$ python -q
>>> import numpy as np
>>> np.set_printoptions(suppress=True, linewidth=160)
>>> K = np.load("test11.npy")
>>> print(K)
[[ 8  1 -1 -2 -1]
 [-1  4  2 -2  2]
 [-1  2 11  1  0]
 [ 0  2  2  6 -2]
 [-1 -1  2  0  5]]
>>> O, vecs = np.linalg.qr(K[:, :1])[0], np.linalg.qr(K[:, 1:])[0]
>>> sig = np.linalg.svd(O.T @ vecs, compute_uv=False)
>>> print(np.round(np.degrees(np.arccos(sig.clip(0, 1))), 4))
[57.2665]
>>> print((sig > 0.9).sum())
0
>>> print(sig.round(4))
[0.5407]
>>> print(round(np.linalg.norm(O @ O.T - vecs @ vecs.T, 2), 4))
1.0
>>> r0 = np.array([0, 2, 1, 1, 2])
>>> Y = K + np.outer(r0, np.eye(5)[1])
>>> print(np.linalg.matrix_rank(np.linalg.inv(Y) - np.linalg.inv(K), tol=1e-8))
1
>>> Y = np.array([[0, 0, 1], [-2, 1, 1]])
>>> W2 = np.kron(Y, K)
>>> print(np.linalg.matrix_rank(W2))
10
>>> m1 = np.load("arr.npy")
>>> print(m1)
[[  9   0   9   0  -3  -3]
 [ 12   1  11   0  -4  -1]
 [  0  -3   3   0   0  -9]
 [-15  -3 -12   0   5  -4]
 [ -3   2  -5   0   1   7]]
>>> left, sig, Vt = np.linalg.svd(m1)
>>> vecs = Vt[:(sig > 1e-8).sum()]
>>> rng = np.random.default_rng(68165)
>>> x0 = m1[0] + -1 * m1[1] + rng.integers(2) * np.eye(6)[3]
>>> print(x0)
[-3. -1. -2.  1.  1. -2.]
>>> print(np.allclose(vecs.T @ vecs @ x0, x0))
False
>>> ang = np.radians(149)
>>> r_ = np.eye(6)
>>> r_[1, 1] = r_[4, 4] = np.cos(ang)
>>> r_[1, 4], r_[4, 1] = -np.sin(ang), np.sin(ang)
>>> print(r_.round(4))
[[ 1.      0.      0.      0.      0.      0.    ]
 [ 0.     -0.8572  0.      0.     -0.515   0.    ]
 [ 0.      0.      1.      0.      0.      0.    ]
 [ 0.      0.      0.      1.      0.      0.    ]
 [ 0.      0.515   0.      0.     -0.8572  0.    ]
 [ 0.      0.      0.      0.      0.      1.    ]]
>>> Y = m1 @ r_.T
>>> print(np.round(np.abs(Y - m1).max(axis=0), 4))
[ 0.      5.5715  0.      0.     10.831   0.    ]
>>> print(np.allclose(np.linalg.norm(m1, axis=1), np.linalg.norm(Y, axis=1)))
True
>>> print(Y.round(4))
[[  9.       1.5451   9.       0.       2.5715  -3.    ]
 [ 12.       1.203   11.       0.       3.9437  -1.    ]
 [  0.       2.5715   3.       0.      -1.5451  -9.    ]
 [-15.      -0.0037 -12.       0.      -5.831   -4.    ]
 [ -3.      -2.2294  -5.       0.       0.1729   7.    ]]
